>>> import numpy as np
>>> np.set_printoptions(precision=2, suppress=True, linewidth=200)
>>> def tidy(a):
...     return np.round(a, 2) + 0
... 
>>> feats = np.load("layer5.npy")
>>> feats
array([[ 0.  , -0.75, -6.25, -0.75,  0.  , -0.75,  0.75],
       [ 0.  ,  0.03,  0.25,  0.03,  0.  ,  0.03, -0.03],
       [ 0.  , -0.3 , -2.5 , -0.3 ,  0.  , -0.3 ,  0.3 ],
       [ 0.  ,  0.33,  2.75,  0.33,  0.  ,  0.33, -0.33],
       [ 0.  ,  0.09,  0.75,  0.09,  0.  ,  0.09, -0.09],
       [ 0.  ,  0.12,  1.  ,  0.12,  0.  ,  0.12, -0.12],
       [ 0.  , -0.18, -1.5 , -0.18,  0.  , -0.18,  0.18],
       [ 0.  , -0.33, -2.75, -0.33,  0.  , -0.33,  0.33]])
>>> np.linalg.cond(feats) > 100
np.True_
>>> np.linalg.matrix_rank(feats, rtol=0.1)
np.int64(1)
>>> [round(float(x), 2) for x in np.linalg.svd(feats, compute_uv=False)[:3]]
[8.25, 0.0, 0.0]
>>> tidy(np.linalg.norm(feats, 2) / np.linalg.norm(feats))
np.float64(1.0)
>>> np.linalg.lstsq(feats[:-1].T, feats[-1])[2]
np.int32(1)
>>> tidy(feats @ np.linalg.pinv(feats) @ feats)
array([[ 0.  , -0.75, -6.25, -0.75,  0.  , -0.75,  0.75],
       [ 0.  ,  0.03,  0.25,  0.03,  0.  ,  0.03, -0.03],
       [ 0.  , -0.3 , -2.5 , -0.3 ,  0.  , -0.3 ,  0.3 ],
       [ 0.  ,  0.33,  2.75,  0.33,  0.  ,  0.33, -0.33],
       [ 0.  ,  0.09,  0.75,  0.09,  0.  ,  0.09, -0.09],
       [ 0.  ,  0.12,  1.  ,  0.12,  0.  ,  0.12, -0.12],
       [ 0.  , -0.18, -1.5 , -0.18,  0.  , -0.18,  0.18],
       [ 0.  , -0.33, -2.75, -0.33,  0.  , -0.33,  0.33]])
>>> np.allclose(feats[:-1].T @ np.linalg.lstsq(feats[:-1].T, feats[-1])[0], feats[-1])
True
>>> C2 = feats.T @ feats
>>> tidy(C2)
array([[ 0.  ,  0.  ,  0.  ,  0.  ,  0.  ,  0.  ,  0.  ],
       [ 0.  ,  0.93,  7.72,  0.93,  0.  ,  0.93, -0.93],
       [ 0.  ,  7.72, 64.31,  7.72,  0.  ,  7.72, -7.72],
       [ 0.  ,  0.93,  7.72,  0.93,  0.  ,  0.93, -0.93],
       [ 0.  ,  0.  ,  0.  ,  0.  ,  0.  ,  0.  ,  0.  ],
       [ 0.  ,  0.93,  7.72,  0.93,  0.  ,  0.93, -0.93],
       [ 0.  , -0.93, -7.72, -0.93,  0.  , -0.93,  0.93]])
>>> tidy(np.diag(C2))
array([ 0.  ,  0.93, 64.31,  0.93,  0.  ,  0.93,  0.93])
